% python3 -q
>>> import numpy as np
>>> np.set_printoptions(suppress=True, linewidth=160)
>>> def rnd(a):
...     return np.round(a, 2) + 0
... 
>>> A = np.load("run6.npy")
>>> A
array([[ 1,  0,  0,  0,  0,  0, -1,  0,  0, -2],
       [ 0,  0,  1,  2,  0,  0,  0, -1, -1,  0],
       [ 0, -3,  1,  1,  0,  0,  0,  3, -1,  0],
       [ 0, -2, -2,  0,  0,  0,  0,  1,  2,  0],
       [ 0,  0,  0,  0,  3, -1,  0,  0,  0,  0],
       [ 0,  0,  0,  0,  3, -1,  0,  0,  0,  0],
       [-1,  0,  0,  0,  0,  0,  0,  0,  0,  0],
       [ 0, -3, -2,  2,  0,  0,  0,  1,  2,  0],
       [ 0,  2, -3, -2,  0,  0,  0, -2, -2,  0],
       [-2,  0,  0,  0,  0,  0, -2,  0,  0, -1]])
>>> A2 = A[0, 0] * A[1:] - np.outer(A[1:, 0], A[0])
>>> A2
array([[ 0,  0,  1,  2,  0,  0,  0, -1, -1,  0],
       [ 0, -3,  1,  1,  0,  0,  0,  3, -1,  0],
       [ 0, -2, -2,  0,  0,  0,  0,  1,  2,  0],
       [ 0,  0,  0,  0,  3, -1,  0,  0,  0,  0],
       [ 0,  0,  0,  0,  3, -1,  0,  0,  0,  0],
       [ 0,  0,  0,  0,  0,  0, -1,  0,  0, -2],
       [ 0, -3, -2,  2,  0,  0,  0,  1,  2,  0],
       [ 0,  2, -3, -2,  0,  0,  0, -2, -2,  0],
       [ 0,  0,  0,  0,  0,  0, -4,  0,  0, -5]])
>>> np.flatnonzero(~A2.round(6).any(axis=1))
array([], dtype=int64)
>>> A[:, 0] / A[0, 0]
array([ 1.,  0.,  0.,  0.,  0.,  0., -1.,  0.,  0., -2.])
>>> W1 = np.array([[-1, -3, -3, 1, -3, -3],
...     [-3, -2, -3, 2, 3, 2],
...     [0, 1, 0, 3, 1, 1],
...     [0, 1, -1, -1, 1, 1],
...     [0, -3, 3, 1, 1, -2],
...     [3, 0, 2, -3, 2, 1],
...     [0, -2, 2, -3, 1, 1],
...     [-3, 3, -1, 0, -1, 1],
...     [3, 1, 2, -2, -2, 1],
...     [-1, 2, 0, -1, 1, -2]])
>>> beta = np.array([-1, -3, 1, 2, 3, 3])
>>> hid = np.maximum(A @ W1 + beta, 0)
>>> (hid > 0).astype(int)
array([[0, 0, 0, 1, 0, 1],
       [0, 0, 0, 1, 1, 1],
       [0, 1, 1, 0, 0, 1],
       [1, 1, 1, 0, 0, 0],
       [0, 0, 1, 1, 1, 0],
       [0, 0, 1, 1, 1, 0],
       [0, 0, 1, 1, 1, 1],
       [1, 1, 1, 0, 0, 0],
       [0, 0, 0, 1, 1, 0],
       [1, 1, 1, 1, 1, 1]])
>>> np.linalg.matrix_rank(hid)
np.int64(6)
>>> hid
array([[ 0,  0,  0,  8,  0,  3],
       [ 0,  0,  0,  5,  9,  4],
       [ 0, 13,  4,  0,  0,  1],
       [ 8,  4, 10,  0,  0,  0],
       [ 0,  0,  8,  8,  4,  0],
       [ 0,  0,  8,  8,  4,  0],
       [ 0,  0,  4,  1,  6,  6],
       [11,  8, 11,  0,  0,  0],
       [ 0,  0,  0,  3, 10,  0],
       [ 2,  5,  3,  7,  6,  9]])
>>> W2 = np.array([[1, 1, -1],
...     [1, 2, -2],
...     [-1, 2, 0],
...     [-1, 1, -1],
...     [-2, -2, -2],
...     [2, 0, 2]])
>>> hid @ W2
array([[ -2,   8,  -2],
       [-15, -13, -15],
       [ 11,  34, -24],
       [  2,  36, -16],
       [-24,  16, -16],
       [-24,  16, -16],
       [ -5,  -3,  -1],
       [  8,  49, -27],
       [-23, -17, -23],
       [  3,  13, -13]])
>>> (hid @ W2).round(6).argmax(axis=1)
array([1, 1, 1, 1, 1, 1, 2, 1, 1, 1])
>>> mat = np.array([[0.0, 0.0, 0.0, 0.0, 0.0, -1.0, 0.0],
...     [0.0, 0.0, 0.0, -1.0, -1.0, 0.0, -1.0],
...     [0.0, 0.0, 0.0, 0.0, 0.0, 0.0, 0.0],
...     [0.0, -1.0, 0.0, 0.0, -1.0, 0.0, -1.0],
...     [0.0, -1.0, 0.0, -1.0, 0.0, 0.0, -1.0],
...     [-1.0, 0.0, 0.0, 0.0, 0.0, 0.0, 0.0],
...     [0.0, -1.0, 0.0, -1.0, -1.0, 0.0, 0.0]])
>>> # equal to its transpose
>>> rnd(mat @ np.linalg.pinv(mat) @ mat)
array([[ 0.,  0.,  0.,  0.,  0., -1.,  0.],
       [ 0.,  0.,  0., -1., -1.,  0., -1.],
       [ 0.,  0.,  0.,  0.,  0.,  0.,  0.],
       [ 0., -1.,  0.,  0., -1.,  0., -1.],
       [ 0., -1.,  0., -1.,  0.,  0., -1.],
       [-1.,  0.,  0.,  0.,  0.,  0.,  0.],
       [ 0., -1.,  0., -1., -1.,  0.,  0.]])
>>> np.abs(np.diag(np.linalg.qr(mat)[1])) > 1e-9
array([ True,  True, False,  True,  True,  True,  True])
>>> np.allclose(mat[:-1].T @ np.linalg.lstsq(mat[:-1].T, mat[-1])[0], mat[-1])
False
>>> cov = mat.T @ mat
>>> np.linalg.matrix_rank(cov)
np.int64(6)
>>> rnd(np.linalg.eigvalsh(cov)[::-1])
array([9., 1., 1., 1., 1., 1., 0.])
>>> (mat @ mat.T).shape
(7, 7)
>>> np.allclose(cov, cov.T)
True
>>> np.diag(cov)
array([1., 3., 0., 3., 3., 1., 3.])
>>> np.trace(cov), (mat ** 2).sum()
(np.float64(14.0), np.float64(14.0))
>>> def softmax(z):
...     e = np.exp(z - z.max(axis=-1, keepdims=True))
...     return e / e.sum(axis=-1, keepdims=True)
... 
>>> rnd(softmax(mat[4] + 5))
array([0.2 , 0.07, 0.2 , 0.07, 0.2 , 0.2 , 0.07])
>>> rnd(softmax(mat).sum(axis=1))
array([1., 1., 1., 1., 1., 1., 1.])
>>> att = mat @ mat.T / np.sqrt(7)
>>> rnd(softmax(att + np.triu(np.full(att.shape, -np.inf), 1)))
array([[1.  , 0.  , 0.  , 0.  , 0.  , 0.  , 0.  ],
       [0.24, 0.76, 0.  , 0.  , 0.  , 0.  , 0.  ],
       [0.33, 0.33, 0.33, 0.  , 0.  , 0.  , 0.  ],
       [0.14, 0.29, 0.14, 0.43, 0.  , 0.  , 0.  ],
       [0.11, 0.23, 0.11, 0.23, 0.33, 0.  , 0.  ],
       [0.15, 0.15, 0.15, 0.15, 0.15, 0.23, 0.  ],
       [0.08, 0.17, 0.08, 0.17, 0.17, 0.08, 0.25]])
>>> softmax(att).round(6).argmax(axis=1)
array([0, 1, 0, 3, 4, 5, 6])
>>> rnd(softmax(att))
array([[0.2 , 0.13, 0.13, 0.13, 0.13, 0.13, 0.13],
       [0.08, 0.25, 0.08, 0.17, 0.17, 0.08, 0.17],
       [0.14, 0.14, 0.14, 0.14, 0.14, 0.14, 0.14],
       [0.08, 0.17, 0.08, 0.25, 0.17, 0.08, 0.17],
       [0.08, 0.17, 0.08, 0.17, 0.25, 0.08, 0.17],
       [0.13, 0.13, 0.13, 0.13, 0.13, 0.2 , 0.13],
       [0.08, 0.17, 0.08, 0.17, 0.17, 0.08, 0.25]])
